$ python3 -q
>>> import numpy as np
>>> np.set_printoptions(suppress=True, linewidth=120)
>>> W0 = np.load("out1.npy")
>>> W0
array([[-1., -1.,  0.,  0.],
       [-1.,  3., -1.,  0.],
       [ 0., -1., -3., -1.],
       [ 0.,  0., -1., -1.]])
>>> evals, V = np.linalg.eigh(W0)
>>> np.unique(evals.round(6) + 0, return_counts=True)[1]
array([1, 1, 1, 1])
>>> np.round(V @ np.diag(evals) @ V.T, 2) + 0
array([[-1., -1.,  0.,  0.],
       [-1.,  3., -1.,  0.],
       [ 0., -1., -3., -1.],
       [ 0.,  0., -1., -1.]])
>>> (evals > 1e-8).sum(), (evals < -1e-8).sum()
(np.int64(1), np.int64(3))
>>> np.round(np.linalg.eigvalsh(W0 @ W0), 2)
array([ 0.37,  1.51, 11.49, 12.63])
>>> evals.round(2)
array([-3.55, -1.23, -0.61,  3.39])
>>> round(evals.sum(), 2), np.trace(W0)
(np.float64(-2.0), np.float64(-2.0))
>>> np.round(V.T @ V, 2) + 0
array([[1., 0., 0., 0.],
       [0., 1., 0., 0.],
       [0., 0., 1., 0.],
       [0., 0., 0., 1.]])
>>> np.trace(W0)
np.float64(-2.0)
>>> np.round(np.linalg.matrix_power(W0, 4), 2)
array([[  9., -26.,  13.,   2.],
       [-26., 126.,   2.,  13.],
       [ 13.,   2., 138.,  52.],
       [  2.,  13.,  52.,  21.]])
>>> (W0 + W0.T) / 2
array([[-1., -1.,  0.,  0.],
       [-1.,  3., -1.,  0.],
       [ 0., -1., -3., -1.],
       [ 0.,  0., -1., -1.]])
>>> W0 @ W0
array([[ 2., -2.,  1.,  0.],
       [-2., 11.,  0.,  1.],
       [ 1.,  0., 11.,  4.],
       [ 0.,  1.,  4.,  2.]])
>>> (W0 - W0.T) / 2
array([[0., 0., 0., 0.],
       [0., 0., 0., 0.],
       [0., 0., 0., 0.],
       [0., 0., 0., 0.]])
>>> [round(float(np.linalg.det(W0[:i, :i])), 2) + 0 for i in range(1, 5)]
[-1.0, -4.0, 13.0, -9.0]
>>> round(float(np.linalg.eigvalsh(W0).min()), 2)
-3.55
>>> arr = np.load("mat.npy")
>>> arr
array([[14,  5,  7,  7,  4],
       [ 5, 10, 14, 13, 10],
       [ 7, 14, 14,  9, 13],
       [ 7, 13,  9,  0, 16],
       [ 4, 10, 13, 16, 12]])
>>> Q, V = np.linalg.qr(W0[:, :3])[0], np.linalg.qr(W0[:, 3:])[0]
>>> sv = np.linalg.svd(Q.T @ V, compute_uv=False)
>>> sv.round(2)
array([0.89])
>>> (sv > 0.9).sum()
np.int64(0)
>>> mat = np.loadtxt("sample11.csv", delimiter=",")
>>> mat
array([[  1.6 ,  35.92,   8.4 , -31.76, -18.99, -26.6 ,   3.05],
       [-17.17,   6.95,  20.51, -18.89,  -1.21,   1.33,   0.75],
       [  1.04,  36.02,   6.77, -33.52, -18.38, -27.18,   2.65],
       [  3.26,  36.54,   8.45, -33.37, -17.81, -25.47,   3.25],
       [  1.37,  36.34,   7.12, -32.56, -17.45, -27.09,   4.27],
       [  2.12,  38.31,   7.78, -31.73, -17.38, -24.19,   3.02],
       [-12.7 ,   7.41,  23.36, -17.02,  -2.72,   1.54,   0.45],
       [-14.77,   7.16,  22.78, -16.38,  -2.69,   2.21,   0.29],
       [-12.13,   6.18,  22.5 , -17.67,  -3.23,   2.6 ,   0.65],
       [-13.98,   8.36,  21.7 , -19.17,  -2.65,   1.37,  -1.  ],
       [  0.52,  36.6 ,   8.55, -30.78, -16.56, -25.43,   2.66],
       [  0.22,  35.93,   6.9 , -33.13, -17.69, -25.26,   4.09],
       [-15.21,   9.59,  21.07, -17.75,  -0.95,   0.89,  -1.85],
       [  2.45,  36.27,   8.43, -32.29, -16.58, -26.33,   3.73],
       [  2.34,  35.62,   7.11, -33.92, -19.41, -24.51,   4.87],
       [-12.85,   7.92,  23.43, -17.41,  -2.57,   1.42,   0.7 ],
       [  1.4 ,  35.2 ,   7.38, -32.84, -18.58, -26.09,   4.18],
       [ -0.12,  35.74,   7.82, -33.84, -20.88, -25.75,   0.89],
       [-13.94,   9.73,  22.41, -18.22,  -1.1 ,   0.93,  -1.66],
       [-14.92,   8.08,  21.64, -18.64,  -2.39,   2.91,  -1.51],
       [-14.43,   6.57,  21.68, -19.73,  -2.5 ,   1.26,  -2.28],
       [-15.62,   7.39,  22.72, -17.44,  -0.64,   4.2 ,  -0.43],
       [-12.94,   7.89,  21.72, -17.83,  -1.49,   2.51,  -0.86],
       [-13.36,   9.01,  21.37, -17.74,  -1.82,   2.15,   0.7 ],
       [-13.75,   8.78,  23.35, -16.76,  -1.92,   4.14,   0.41],
       [  2.8 ,  34.68,   6.06, -33.15, -16.83, -24.18,   2.55],
       [  1.55,  36.84,   7.9 , -32.91, -17.63, -25.61,   3.61],
       [  1.25,  33.4 ,   7.19, -32.5 , -17.49, -25.9 ,   5.38],
       [-13.4 ,   8.57,  23.21, -18.72,  -1.65,   2.36,   0.1 ]])
>>> Xc = (mat - mat.mean(axis=0)) / mat.std(axis=0)
>>> np.argwhere(np.abs(Xc) > 2)
array([], shape=(0, 2), dtype=int64)
>>> coef = np.linalg.lstsq(np.delete(Xc, 0, axis=1), Xc[:, 0])[0]
>>> round(float(1 - np.var(Xc[:, 0] - np.delete(Xc, 0, axis=1) @ coef)), 2)
0.98
